$ python3 -q
>>> import numpy as np
>>> np.set_printoptions(suppress=True, linewidth=140)
>>> def rnd(a):
...     return np.round(a, 2) + 0
... 
>>> mat = np.load("arr.npy")
>>> print(mat)
[[ 8  0  0]
 [ 0  8 -4]
 [ 0 -4  2]]
>>> def softmax(z):
...     e = np.exp(z - z.max(axis=-1, keepdims=True))
...     return e / e.sum(axis=-1, keepdims=True)
... 
>>> print(rnd(softmax(mat[2] + -1)))
[0.12 0.   0.88]
>>> rnd(softmax(10 * mat[2]))
array([0., 0., 1.])
>>> att = mat @ mat.T / np.sqrt(3)
>>> rnd(softmax(att + np.triu(np.full(att.shape, -np.inf), 1)))
array([[1., 0., 0.],
       [0., 1., 0.],
       [0., 0., 1.]])
>>> softmax(att).round(6).argmax(axis=1)
array([0, 1, 2])
>>> Uu, sig, Vh = np.linalg.svd(mat)
>>> V = Vh[:(sig > 1e-8).sum()]
>>> rng = np.random.default_rng(16)
>>> x0 = mat[2] + 4 * mat[1] + rng.integers(2) * np.eye(3)[1]
>>> x0
array([  0.,  29., -14.])
>>> np.allclose(V.T @ V @ x0, x0)
False
>>> rnd(V.T @ V)
array([[ 1. ,  0. ,  0. ],
       [ 0. ,  0.8, -0.4],
       [ 0. , -0.4,  0.2]])
>>> print(rnd(np.linalg.norm(x0 - V.T @ V @ x0)))
0.45
>>> np.linalg.cond(mat) > 100
np.True_
>>> M2 = np.array([[-1, 2, 0], [0, -2, -1], [-1, 2, 2]])
>>> np.vstack([mat, M2.T]).shape
(6, 3)
>>> M2.T @ mat.T
array([[ -8,   4,  -2],
       [ 16, -24,  12],
       [  0, -16,   8]])
>>> np.einsum("ik,kj->ji", mat, M2)
array([[ -8,   4,  -2],
       [ 16, -24,  12],
       [  0, -16,   8]])
>>> np.einsum("ij->j", mat)
array([ 8,  4, -2])
>>> np.linalg.matrix_rank(np.vstack([mat, M2.T]))
np.int64(3)
>>> rank = np.linalg.matrix_rank(mat)
>>> rank
np.int64(2)
>>> null = np.linalg.svd(mat)[2][rank:].T
>>> rnd(null @ null.T)
array([[0. , 0. , 0. ],
       [0. , 0.2, 0.4],
       [0. , 0.4, 0.8]])
>>> null.shape
(3, 1)
>>> print(np.linalg.matrix_rank(mat.T @ mat), np.linalg.matrix_rank(mat @ mat.T))
2 2
>>> [int(np.linalg.matrix_rank(mat[:, :j + 1])) for j in range(3)]
[1, 2, 2]
>>> print(mat @ null)
[[0.]
 [0.]
 [0.]]
>>> [int(np.linalg.matrix_rank(np.delete(mat, i, axis=0))) for i in range(3)]
[1, 2, 2]
